$ python3 -q
>>> import numpy as np
>>> import numpy.linalg as la
>>> np.set_printoptions(suppress=True, linewidth=100)
>>> m1 = np.array([[0, 0, 0], [1, 0, 0], [0, 0, 4]])
>>> rank = la.matrix_rank(m1)
>>> rank
np.int64(2)
>>> null = la.svd(m1)[2][rank:].T
>>> [int(la.matrix_rank(np.delete(m1, i, axis=0))) for i in range(3)]
[2, 1, 1]
>>> [int(la.matrix_rank(m1[:i])) for i in range(1, len(m1) + 1)]
[0, 1, 2]
>>> null[:, 0] / null[np.abs(null[:, 0]).round(6).argmax(), 0]
array([0., 1., 0.])
>>> la.cond(m1) > 100
np.True_
>>> np.argsort(-la.norm(m1, axis=0).round(6), kind="stable")[:3]
array([2, 0, 1])
>>> round(la.norm(m1, 2) / la.norm(m1), 3)
np.float64(0.97)
>>> m1 @ m1
array([[ 0,  0,  0],
       [ 0,  0,  0],
       [ 0,  0, 16]])
>>> (m1 != 0).astype(int)
array([[0, 0, 0],
       [1, 0, 0],
       [0, 0, 1]])
>>> la.lstsq(m1[:-1].T, m1[-1])[2]
np.int32(1)
>>> np.round(m1 @ la.pinv(m1) @ m1, 3)
array([[0., 0., 0.],
       [1., 0., 0.],
       [0., 0., 4.]])
>>> np.allclose(m1[:-1].T @ la.lstsq(m1[:-1].T, m1[-1])[0], m1[-1])
False
>>> M2 = np.array([[0, 9, 5], [5, 2, 8]])
>>> Z = np.kron(M2, m1)
>>> round(la.norm(Z, 2), 3), round(float(la.norm(M2, 2) * la.norm(m1, 2)), 3)
(np.float64(50.257), 50.257)
>>> Z.shape
(6, 9)
>>> A = np.load("sample19.npy")
>>> A
array([[2, 0, 0, 0, 0],
       [2, 1, 0, 0, 0],
       [1, 0, 1, 0, 0],
       [1, 2, 0, 0, 0],
       [0, 1, 0, 1, 2]])
>>> proj = np.triu(np.array([[2, 6, 4], [3, 4, 4], [8, 7, 2]]), 1) + np.eye(3)
>>> M2 = proj @ m1 @ la.inv(proj)
>>> proj @ m1 - m1 @ proj
array([[ 6.,  0., 16.],
       [ 0., -6., 12.],
       [ 0.,  0.,  0.]])
>>> la.matrix_rank(M2)
np.int64(2)
>>> M2
array([[  6., -36., 136.],
       [  1.,  -6.,  36.],
       [  0.,   0.,   4.]])
>>> np.round(np.poly(M2), 3) + 0
array([ 1., -4.,  0.,  0.])
>>> np.allclose(A[:-1].T @ la.lstsq(A[:-1].T, A[-1])[0], A[-1])
False
>>> np.abs(np.diag(la.qr(A)[1])) > 1e-9
array([ True,  True,  True,  True, False])
>>> rank = la.matrix_rank(A)
>>> rank
np.int64(4)
>>> null = la.svd(A)[2][rank:].T
>>> [int(la.matrix_rank(A[:, :j + 1])) for j in range(5)]
[1, 2, 3, 4, 4]
>>> [int(la.matrix_rank(np.delete(A, i, axis=0))) for i in range(5)]
[4, 4, 3, 4, 3]
>>> null.shape
(5, 1)
>>> np.round(A @ null, 3) + 0
array([[0.],
       [0.],
       [0.],
       [0.],
       [0.]])
>>> Z = np.array([[-3, 0, -1]])
>>> rng = np.random.default_rng(252017)
>>> mat = rng.normal(size=(21, 1)) @ Z + np.array([-3, -3, 1])
>>> mat.round(3)
array([[ 0.495, -3.   ,  2.165],
       [ 0.802, -3.   ,  2.267],
       [-4.505, -3.   ,  0.498],
       [-3.801, -3.   ,  0.733],
       [ 6.034, -3.   ,  4.011],
       [-3.855, -3.   ,  0.715],
       [-3.595, -3.   ,  0.802],
       [-5.337, -3.   ,  0.221],
       [-0.102, -3.   ,  1.966],
       [-0.578, -3.   ,  1.807],
       [-3.817, -3.   ,  0.728],
       [-0.482, -3.   ,  1.839],
       [-1.093, -3.   ,  1.636],
       [-3.095, -3.   ,  0.968],
       [-2.523, -3.   ,  1.159],
       [-5.462, -3.   ,  0.179],
       [-0.906, -3.   ,  1.698],
       [-5.033, -3.   ,  0.322],
       [-1.551, -3.   ,  1.483],
       [-0.796, -3.   ,  1.735],
       [ 0.17 , -3.   ,  2.057]])
>>> rank = la.matrix_rank(mat)
>>> rank
np.int64(2)
>>> null = la.svd(mat)[2][rank:].T
>>> [int(la.matrix_rank(np.delete(mat, i, axis=0))) for i in range(21)]
[2, 2, 2, 2, 2, 2, 2, 2, 2, 2, 2, 2, 2, 2, 2, 2, 2, 2, 2, 2, 2]
>>> la.matrix_rank(mat.T @ mat), la.matrix_rank(mat @ mat.T)
(np.int64(2), np.int64(2))
>>> [int(la.matrix_rank(mat[:i])) for i in range(1, len(mat) + 1)]
[1, 2, 2, 2, 2, 2, 2, 2, 2, 2, 2, 2, 2, 2, 2, 2, 2, 2, 2, 2, 2]
>>> np.round(mat @ null, 3) + 0
array([[0.],
       [0.],
       [0.],
       [0.],
       [0.],
       [0.],
       [0.],
       [0.],
       [0.],
       [0.],
       [0.],
       [0.],
       [0.],
       [0.],
       [0.],
       [0.],
       [0.],
       [0.],
       [0.],
       [0.],
       [0.]])
>>> null.shape
(3, 1)
>>> np.round(null @ null.T, 3)
array([[ 0.071, -0.143, -0.214],
       [-0.143,  0.286,  0.429],
       [-0.214,  0.429,  0.643]])
>>> np.allclose(mat @ null, 0)
True
